% ipython --no-banner

In [1]: import numpy as np

In [2]: np.set_printoptions(suppress=True, linewidth=200)

In [3]: W0 = np.loadtxt("x.csv", delimiter=",")

In [4]: print(W0)
[[0. 0. 0. 0. 1. 1. 0.]
 [0. 0. 1. 0. 0. 0. 0.]
 [0. 1. 0. 0. 0. 0. 0.]
 [0. 0. 0. 0. 1. 0. 0.]
 [1. 0. 0. 1. 0. 1. 1.]
 [1. 0. 0. 0. 1. 0. 1.]
 [0. 0. 0. 0. 1. 1. 0.]]

In [5]: print(W0.sum(axis=0))
[2. 1. 1. 1. 4. 3. 2.]

In [6]: print(W0 @ W0)
[[2. 0. 0. 1. 1. 1. 2.]
 [0. 1. 0. 0. 0. 0. 0.]
 [0. 0. 1. 0. 0. 0. 0.]
 [1. 0. 0. 1. 0. 1. 1.]
 [1. 0. 0. 0. 4. 2. 1.]
 [1. 0. 0. 1. 2. 3. 1.]
 [2. 0. 0. 1. 1. 1. 2.]]

In [7]: Lm = np.diag(W0.sum(axis=1)) - W0

In [8]: print(np.linalg.matrix_rank(Lm))
5

In [9]: print(Lm)
[[ 2.  0.  0.  0. -1. -1.  0.]
 [ 0.  1. -1.  0.  0.  0.  0.]
 [ 0. -1.  1.  0.  0.  0.  0.]
 [ 0.  0.  0.  1. -1.  0.  0.]
 [-1.  0.  0. -1.  4. -1. -1.]
 [-1.  0.  0.  0. -1.  3. -1.]
 [ 0.  0.  0.  0. -1. -1.  2.]]

In [10]: print((np.linalg.eigvalsh(Lm) < 1e-8).sum())
2

In [11]: print([round(float(np.linalg.det(W0[:i, :i])), 2) + 0 for i in range(1, 8)])
[0.0, 0.0, 0.0, 0.0, 0.0, -1.0, 0.0]

In [12]: evals, V = np.linalg.eigh(W0)

In [13]: print((evals > 1e-8).sum(), (evals < -1e-8).sum())
3 3

In [14]: print(np.unique(evals.round(6) + 0, return_counts=True)[1])
[1 1 1 1 1 1 1]

In [15]: print(np.round(V.T @ W0 @ V, 2) + 0)
[[-1.75  0.    0.    0.    0.    0.    0.  ]
 [ 0.   -1.27  0.    0.    0.    0.    0.  ]
 [ 0.    0.   -1.    0.    0.    0.    0.  ]
 [ 0.    0.    0.    0.    0.    0.    0.  ]
 [ 0.    0.    0.    0.    0.33  0.    0.  ]
 [ 0.    0.    0.    0.    0.    1.    0.  ]
 [ 0.    0.    0.    0.    0.    0.    2.69]]

In [16]: M = np.loadtxt("arr.csv", delimiter=",")

In [17]: print(M)
[[-1.  2. -1.  2. -1.  0. -1.]
 [-1. -1.  2.  2.  1.  1. -1.]
 [-2.  2.  2.  0. -1.  2.  2.]
 [-1. -1. -1. -1.  0. -1. -1.]
 [ 0.  2.  2. -2.  0.  0.  0.]
 [ 2.  0. -2. -2.  2. -2.  2.]
 [ 1. -1. -1.  1. -1. -1. -2.]]

In [18]: theta = np.radians(120)

In [19]: r_ = np.eye(7)

In [20]: r_[3, 3] = r_[2, 2] = np.cos(theta)

In [21]: r_[3, 2], r_[2, 3] = -np.sin(theta), np.sin(theta)

In [22]: print(r_.round(2))
[[ 1.    0.    0.    0.    0.    0.    0.  ]
 [ 0.    1.    0.    0.    0.    0.    0.  ]
 [ 0.    0.   -0.5   0.87  0.    0.    0.  ]
 [ 0.    0.   -0.87 -0.5   0.    0.    0.  ]
 [ 0.    0.    0.    0.    1.    0.    0.  ]
 [ 0.    0.    0.    0.    0.    1.    0.  ]
 [ 0.    0.    0.    0.    0.    0.    1.  ]]

In [23]: other = M @ r_.T

In [24]: print(np.round(np.abs(other - M).max(axis=0), 2))
[0.   0.   4.73 4.73 0.   0.   0.  ]

In [25]: print(np.round(np.linalg.svd(M, compute_uv=False), 2), np.round(np.linalg.svd(other, compute_uv=False), 2))
[6.5  5.42 3.45 2.69 2.09 1.68 0.36] [6.5  5.42 3.45 2.69 2.09 1.68 0.36]

In [26]: print(np.allclose(M @ M.T, other @ other.T))
True

In [27]: x0 = np.array([3, 3, 8, 5, 1, 1, 7])

In [28]: print((M * x0).sum(axis=1))
[ -3.  15.  31. -27.  12.  -6. -19.]

In [29]: print(np.einsum("ij,j->i", M, x0))
[ -3.  15.  31. -27.  12.  -6. -19.]

In [30]: print(M @ np.eye(7)[6])
[-1. -1.  2. -1.  0.  2. -2.]

In [31]: print((M @ x0).argmax())
2

In [32]: print(np.sign((M @ x0).round(6)))
[-1.  1.  1. -1.  1. -1. -1.]

In [33]: print(M @ (2 * x0))
[ -6.  30.  62. -54.  24. -12. -38.]

In [34]: print((M + M.T) / 2)
[[-1.   0.5 -1.5  0.5 -0.5  1.   0. ]
 [ 0.5 -1.   2.   0.5  1.5  0.5 -1. ]
 [-1.5  2.   2.  -0.5  0.5  0.   0.5]
 [ 0.5  0.5 -0.5 -1.  -1.  -1.5  0. ]
 [-0.5  1.5  0.5 -1.   0.   1.  -0.5]
 [ 1.   0.5  0.  -1.5  1.  -2.   0.5]
 [ 0.  -1.   0.5  0.  -0.5  0.5 -2. ]]

In [35]: print(M @ M)
[[ -2.  -9.   0.   1.   5.  -1.  -3.]
 [ -3.   4.   2. -11.   1.   0.   8.]
 [  2.  -6.   2.   0.   4.   0.   4.]
 [  2.  -1.   1.  -2.   0.   1.   1.]
 [ -4.   4.  10.   6.   0.   8.   4.]
 [  2.   4.   2.   8.  -6.   0. -12.]
 [ -3.   0.  -4.   1.  -1.   0.  -1.]]

In [36]: M.inv()
Traceback (most recent call last):
  Cell In[36], line 1
    M.inv()
AttributeError: 'numpy.ndarray' object has no attribute 'inv'


In [37]: F = np.load("sample9.npy")

In [38]: print(F)
[[-0.7  0.8  1.2]
 [-0.4  0.9 -0.3]
 [-1.  -0.3 -0.2]
 [-1.9 -0.1  1.7]
 [-1.1  1.5 -1.8]
 [-1.2 -0.5 -0.9]
 [ 0.1  0.3  1.4]]

In [39]: blk = np.stack([F, 5 * F, F[::-1]])

In [40]: print(np.round(np.linalg.norm(blk, axis=(1, 2)), 2))
[ 4.75 23.73  4.75]

In [41]: print((blk @ F.T).shape)
(3, 7, 7)

In [42]: print(blk.shape)
(3, 7, 3)

In [43]: print(np.linalg.matrix_rank(blk.reshape(3, -1)))
2

In [44]: other = np.c_[F[:, :2] @ np.array([[-5, -3], [1, 4]]), np.array([-3, 5, 3, 7, 2, 3, -8])]

In [45]: print(other.round(2))
[[ 4.3  5.3 -3. ]
 [ 2.9  4.8  5. ]
 [ 4.7  1.8  3. ]
 [ 9.4  5.3  7. ]
 [ 7.   9.3  2. ]
 [ 5.5  1.6  3. ]
 [-0.2  0.9 -8. ]]

In [46]: print(np.round(np.linalg.norm(other - F @ np.linalg.lstsq(F, other)[0], axis=0), 2) + 0)
[0.   0.   8.77]

In [47]: print(np.linalg.matrix_rank(other))
3

In [48]: Q, r_ = np.linalg.qr(other)

In [49]: print(round(float(abs(r_[0, 0])), 2), round(float(np.linalg.norm(other[:, 0])), 2))
14.72 14.72

In [50]: print(np.trace(Q @ Q.T))
3.0

In [51]: print(np.allclose(r_.T @ r_, other.T @ other))
True

In [52]: print(Q.shape, r_.shape)
(7, 3) (3, 3)

In [53]: rng = np.random.default_rng(3156)

In [54]: lab = rng.permutation(3)

In [55]: other = F[:, lab] * rng.choice([-1, 1], 3)

In [56]: print(other)
[[ 0.8  0.7  1.2]
 [ 0.9  0.4 -0.3]
 [-0.3  1.  -0.2]
 [-0.1  1.9  1.7]
 [ 1.5  1.1 -1.8]
 [-0.5  1.2 -0.9]
 [ 0.3 -0.1  1.4]]

In [57]: left, _, Vt = np.linalg.svd(F.T @ other)

In [58]: print(np.round(np.linalg.lstsq(F, other)[0], 2) + 0)
[[ 0. -1.  0.]
 [ 1.  0.  0.]
 [ 0.  0.  1.]]

In [59]: print(lab)
[1 0 2]

In [60]: print(np.round(left @ Vt, 2) + 0)
[[ 0. -1.  0.]
 [ 1.  0.  0.]
 [ 0.  0.  1.]]

In [61]: J = np.array([[-5, 0, -8, -1, -8, -6, -7, -8, -3, 5],
    ...:     [5, 4, -3, -7, -2, 0, -3, -1, -7, -8],
    ...:     [4, -1, -3, 0, 0, 4, 3, -5, 0, -1],
    ...:     [6, 0, 8, -2, 9, -6, -5, 6, 4, -1],
    ...:     [-3, -8, 2, -8, 4, -4, 9, -1, 8, 3],
    ...:     [5, 1, 5, -5, -7, 6, -3, -2, 8, 0]]) * (rng.random((6, 10)) < 0.3)

In [62]: print(J)
[[ 0  0 -8  0  0  0 -7  0  0  0]
 [ 0  0  0  0  0  0 -3  0  0 -8]
 [ 0  0 -3  0  0  0  0  0  0  0]
 [ 0  0  0 -2  0  0  0  0  0 -1]
 [ 0  0  2 -8  0  0  0  0  0  0]
 [ 0  1  0  0  0  0 -3  0  8  0]]

In [63]: left, sv, Vt = np.linalg.svd(J)

In [64]: print(sv.round(2) + 0)
[11.73  8.79  8.07  7.65  1.85  0.  ]

In [65]: other = left[:, :5] @ np.diag(sv[:5]) @ Vt[:5]

In [66]: print(round(np.abs(J - other).max(), 2))
0.0

In [67]: arr = np.loadtxt("case17.csv", delimiter=",")

In [68]: print(arr)
[[ 0.  0.  0.  0.  0.  0.  0.  0.  0.]
 [ 0. -1.  0.  0.  0.  0.  0.  0.  0.]
 [ 0.  0.  0. -2.  0.  0.  0.  0.  0.]
 [ 0.  0.  0.  0.  0.  0.  0.  0.  0.]
 [ 0.  0.  0.  0.  0.  1.  0.  0.  0.]
 [ 0.  0.  0.  0.  0.  0.  0.  2.  0.]
 [ 0.  0.  0.  0.  0.  0. -1.  0.  0.]
 [ 0.  0.  0.  0.  0.  0.  0.  0.  2.]
 [ 0.  0. -1.  0.  0.  0.  0.  0.  0.]]

In [69]: # column 4 repeats column 0

In [70]: print(np.linalg.matrix_rank(arr, rtol=0.1))
7

In [71]: X = np.array([[1.6, 0.7, 0.9, 1.2, 0.5, 0.4, -1.2, -1.0, -0.1, 1.0],
    ...:     [-2.1, 0.2, 0.9, 0.4, 1.2, 0.9, 0.3, 0.2, 1.4, 0.6],
    ...:     [-0.3, -0.8, 0.2, 0.8, -1.0, 0.5, 1.0, -2.7, -0.3, 2.0],
    ...:     [-0.5, 2.1, -0.3, -0.8, 1.7, 0.2, -0.5, 0.0, -0.1, 0.1],
    ...:     [-1.5, 1.0, -0.2, 1.8, 0.3, 0.7, 0.9, 1.1, 0.9, -0.4],
    ...:     [-1.5, -0.4, 0.4, 0.5, -1.2, 0.3, 0.5, 1.0, 2.4, 1.5],
    ...:     [1.4, 1.1, -0.8, -2.2, -0.2, 0.0, -1.5, 1.0, 0.2, -0.5],
    ...:     [0.7, 0.2, 0.7, -0.1, -2.1, -1.0, -0.1, 1.1, -0.7, 0.0],
    ...:     [0.3, 0.0, -0.3, 1.0, -0.2, -0.2, -2.2, -0.2, 0.7, -0.8],
    ...:     [-1.7, -0.2, 1.2, 0.5, 0.7, -0.6, -0.9, 0.5, 2.2, 0.4]])

In [72]: X[5] = X[7] + 0.3 * rng.normal(size=10)

In [73]: print(X.round(2))
[[ 1.6   0.7   0.9   1.2   0.5   0.4  -1.2  -1.   -0.1   1.  ]
 [-2.1   0.2   0.9   0.4   1.2   0.9   0.3   0.2   1.4   0.6 ]
 [-0.3  -0.8   0.2   0.8  -1.    0.5   1.   -2.7  -0.3   2.  ]
 [-0.5   2.1  -0.3  -0.8   1.7   0.2  -0.5   0.   -0.1   0.1 ]
 [-1.5   1.   -0.2   1.8   0.3   0.7   0.9   1.1   0.9  -0.4 ]
 [ 0.45  0.16  0.52 -0.39 -2.09 -1.31 -0.15  1.31 -0.28  0.23]
 [ 1.4   1.1  -0.8  -2.2  -0.2   0.   -1.5   1.    0.2  -0.5 ]
 [ 0.7   0.2   0.7  -0.1  -2.1  -1.   -0.1   1.1  -0.7   0.  ]
 [ 0.3   0.   -0.3   1.   -0.2  -0.2  -2.2  -0.2   0.7  -0.8 ]
 [-1.7  -0.2   1.2   0.5   0.7  -0.6  -0.9   0.5   2.2   0.4 ]]

In [74]: other = X / np.linalg.norm(X, axis=1, keepdims=True)

In [75]: C2 = other @ other.T

In [76]: print(np.argwhere(np.triu(np.abs(C2) > 0.95, 1)))
[[5 7]]

In [77]: print((np.abs(C2) > 0.9).astype(int))
[[1 0 0 0 0 0 0 0 0 0]
 [0 1 0 0 0 0 0 0 0 0]
 [0 0 1 0 0 0 0 0 0 0]
 [0 0 0 1 0 0 0 0 0 0]
 [0 0 0 0 1 0 0 0 0 0]
 [0 0 0 0 0 1 0 1 0 0]
 [0 0 0 0 0 0 1 0 0 0]
 [0 0 0 0 0 1 0 1 0 0]
 [0 0 0 0 0 0 0 0 1 0]
 [0 0 0 0 0 0 0 0 0 1]]

In [78]: print(C2[9].round(2))
[-0.03  0.76 -0.14  0.1   0.4  -0.08 -0.23 -0.23  0.3   1.  ]

In [79]: other = X + rng.integers(-2, 3, (10, 9)) @ rng.integers(-2, 3, (9, 10))

In [80]: print(other.round(2))
[[  3.6   -9.3   -3.1    8.2  -11.5    2.4   -4.2  -10.     2.9    6.  ]
 [ -0.1   18.2   10.9   -5.6    9.2    6.9    3.3   10.2   -1.6   -7.4 ]
 [ -2.3   -1.8    8.2    1.8    3.    -3.5    4.    -1.7   -0.3   -3.  ]
 [  5.5    9.1    3.7    3.2    1.7   11.2   -4.5    9.    -0.1   -3.9 ]
 [  5.5   -4.    -4.2   11.8   -0.7    2.7    1.9    2.1    6.9   -1.4 ]
 [  0.45   4.16   6.52   1.61  -6.09  -1.31   1.85   3.31   1.72  -5.77]
 [ -7.6    5.1   10.2   -8.2    3.8    1.    -0.5    2.    -5.8   -0.5 ]
 [  0.7    3.2    1.7   -0.1   -3.1   -8.     0.9    2.1   11.3   -2.  ]
 [ -0.7  -13.     1.7   12.    -5.2   -6.2    2.8   -7.2    6.7   -1.8 ]
 [  2.3   12.8   -8.8  -13.5    2.7    2.4   -2.9   -1.5   -5.8    5.4 ]]

In [81]: print(np.linalg.matrix_rank(other - X, tol=1e-8))
9
